>>> import numpy as np
>>> import numpy.linalg as la
>>> np.set_printoptions(suppress=True, linewidth=200)
>>> def tidy(a):
...     return np.round(a, 3) + 0
... 
>>> A = np.load("block19.npy")
>>> A
array([[ -1.358,  10.187,  -8.609,   3.868,   9.092,  11.707,  -2.705,   6.092,  -6.426,  -3.514,   0.054],
       [  1.215,   8.47 ,  -8.221,   4.425,   8.947,  10.546,  -4.375,   6.921,  -6.02 ,  -3.515,  -2.202],
       [  0.335,   8.716, -10.048,   4.033,   7.42 ,   8.955,  -1.279,   5.05 ,  -6.423,  -1.665,  -0.624],
       [ -2.87 ,   8.494,  -9.327,   1.141,   8.452,   8.993,  -1.993,   5.653,  -6.101,  -4.386,   0.745],
       [ -0.164,   9.349,  -9.177,   3.801,   8.681,   9.466,  -3.417,   6.97 ,  -4.833,  -2.602,  -0.869],
       [ -0.35 ,   8.152, -10.784,   3.007,   9.119,   8.146,  -3.946,   5.738,  -6.328,  -1.65 ,  -1.759],
       [  0.506,  10.371,  -9.071,   3.935,   8.117,   8.646,  -2.773,   6.56 ,  -7.344,  -3.678,  -0.87 ],
       [ -1.186,   8.062,  -7.535,   2.968,   7.234,  10.831,  -1.456,   6.473,  -3.458,  -5.105,   1.032],
       [  0.852,   9.438,  -7.498,   2.108,   9.133,   6.884,  -2.363,   6.901,  -6.784,  -3.206,   1.026],
       [ -0.485,   7.212,  -6.682,   3.123,   8.463,   8.611,  -3.668,   5.368,  -5.176,  -3.496,   0.663],
       [  0.169,  10.38 ,  -8.955,   3.502,   8.073,  10.745,  -4.368,   5.261,  -5.807,  -3.633,  -0.853],
       [ -0.78 ,   8.762, -12.14 ,   4.552,   9.218,   8.071,  -3.766,   5.222,  -5.751,  -3.979,  -0.517],
       [  0.293,  10.188,  -9.257,   4.071,   9.215,  10.081,  -3.141,   6.495,  -5.336,  -3.763,   1.915],
       [ -0.041,   9.769,  -9.622,   3.113,   8.376,   8.456,  -4.819,   5.922,  -5.193,  -4.675,  -1.024],
       [ -0.004,   9.254,  -8.945,   2.264,   7.531,  11.204,  -3.924,   4.332,  -6.824,  -3.84 ,   1.158],
       [ -1.222,   8.755,  -8.535,   3.724,  10.505,  10.314,  -2.577,   7.004,  -7.996,  -3.213,  -1.706],
       [  2.191,   7.649, -10.984,   0.849,   7.592,   8.298,  -2.472,   5.914,  -5.731,  -3.801,  -0.077],
       [  0.628,   8.435,  -9.579,   1.147,   8.869,  10.843,  -5.132,   6.32 ,  -7.052,  -4.181,  -0.47 ],
       [  0.532,   9.455,  -9.653,   3.285,   9.986,   9.146,  -3.882,   7.31 ,  -7.221,  -3.923,   1.083],
       [ -0.324,   7.981,  -8.525,   2.601,  10.089,   8.466,  -0.42 ,   5.312,  -7.554,  -4.065,  -1.141],
       [  1.165,   8.091,  -7.658,   4.69 ,   8.762,  11.203,  -2.102,   4.711,  -8.749,  -2.44 ,   0.421],
       [  0.178,   8.566,  -9.433,   2.498,   8.468,   6.164,  -2.416,   5.356,  -5.842,  -3.236,   0.046],
       [  1.564,   8.423,  -8.109,   2.903,  10.684,   8.545,  -5.042,   5.42 ,  -6.393,  -2.8  ,   1.586],
       [ -1.017,  10.002,  -9.039,   2.734,   8.934,  10.974,  -3.331,   5.878,  -6.723,  -0.89 ,   0.099],
       [ -1.005,   8.49 , -10.813,   5.005,   9.189,   8.932,  -3.136,   4.849,  -6.686,  -1.494,   0.512],
       [  0.601,  10.179, -10.061,   2.063,   9.567,   8.409,  -2.934,   6.78 ,  -6.051,  -2.216,   0.588],
       [ -0.529,   8.203,  -6.419,   3.963,   9.34 ,  10.013,  -1.869,   5.285,  -7.393,  -3.288,   0.273],
       [  0.308,  10.232,  -9.862,   4.051,   7.538,  12.992,  -2.838,   6.06 ,  -6.299,  -3.498,   1.253],
       [ -1.349,   9.989,  -8.311,   3.767,   8.841,   9.585,  -3.003,   5.551,  -5.001,  -2.892,   0.201],
       [ -1.024,   8.819,  -8.001,   3.436,   7.246,   8.302,  -0.79 ,   5.636,  -8.095,  -2.287,  -1.754],
       [  0.384,   7.245,  -9.023,   1.389,   9.781,   8.326,  -2.642,   3.754,  -6.092,  -3.626,  -0.289],
       [ -0.122,   7.445,  -7.679,   3.582,   9.082,   7.876,  -4.423,   8.068,  -5.465,  -1.818,  -0.231],
       [  0.328,   9.648,  -9.518,   3.097,   9.11 ,   9.794,  -5.304,   5.402,  -7.028,  -3.733,   2.208],
       [ -1.125,   6.891,  -8.497,   2.507,  10.265,   7.432,  -2.309,   6.29 ,  -6.651,  -3.58 ,   0.28 ],
       [ -0.672,  10.263,  -8.807,   3.736,  11.13 ,   8.361,  -3.456,   5.872,  -3.552,  -3.9  ,  -1.074],
       [  0.777,   7.183,  -8.879,   2.866,   8.404,  12.119,  -5.609,   5.333,  -6.249,  -4.717,  -0.483],
       [ -1.888,   9.371,  -9.024,   4.308,   7.868,  10.17 ,  -3.123,   4.833,  -4.943,  -2.089,  -0.438],
       [  1.315,  10.988,  -9.936,   3.285,  10.593,   7.691,  -3.814,   6.368,  -7.722,  -2.055,  -0.278],
       [  0.006,  10.544,  -9.388,   3.617,   7.851,   8.325,  -2.543,   6.338,  -5.542,  -5.077,   0.853],
       [  0.697,   9.034, -10.459,   1.501,   9.623,   8.678,  -2.966,   6.154,  -5.503,  -2.525,   0.05 ],
       [ -0.37 ,   9.53 ,  -9.395,   1.611,   9.566,   9.094,  -2.558,   4.433,  -5.867,  -4.222,  -0.486]])
>>> Z = A[[1, 35]].astype(float)
>>> for _ in range(3):
...     labels = la.norm(A[:, None] - Z, axis=-1).argmin(axis=1)
...     Z = np.array([A[labels == j].mean(axis=0) for j in range(2)])
... 
>>> labels
array([0, 0, 0, 1, 0, 0, 0, 1, 0, 0, 1, 0, 0, 0, 1, 0, 1, 1, 0, 0, 0, 0, 0, 0, 0, 0, 0, 1, 0, 0, 0, 0, 1, 0, 0, 1, 0, 0, 0, 0, 1])
>>> np.bincount(labels)
array([31, 10])
>>> tidy(Z[1] - Z[0])
array([ 0.12 , -0.125, -0.315, -1.026, -0.911,  1.573, -0.564, -0.418,  0.242, -1.107,  0.568])
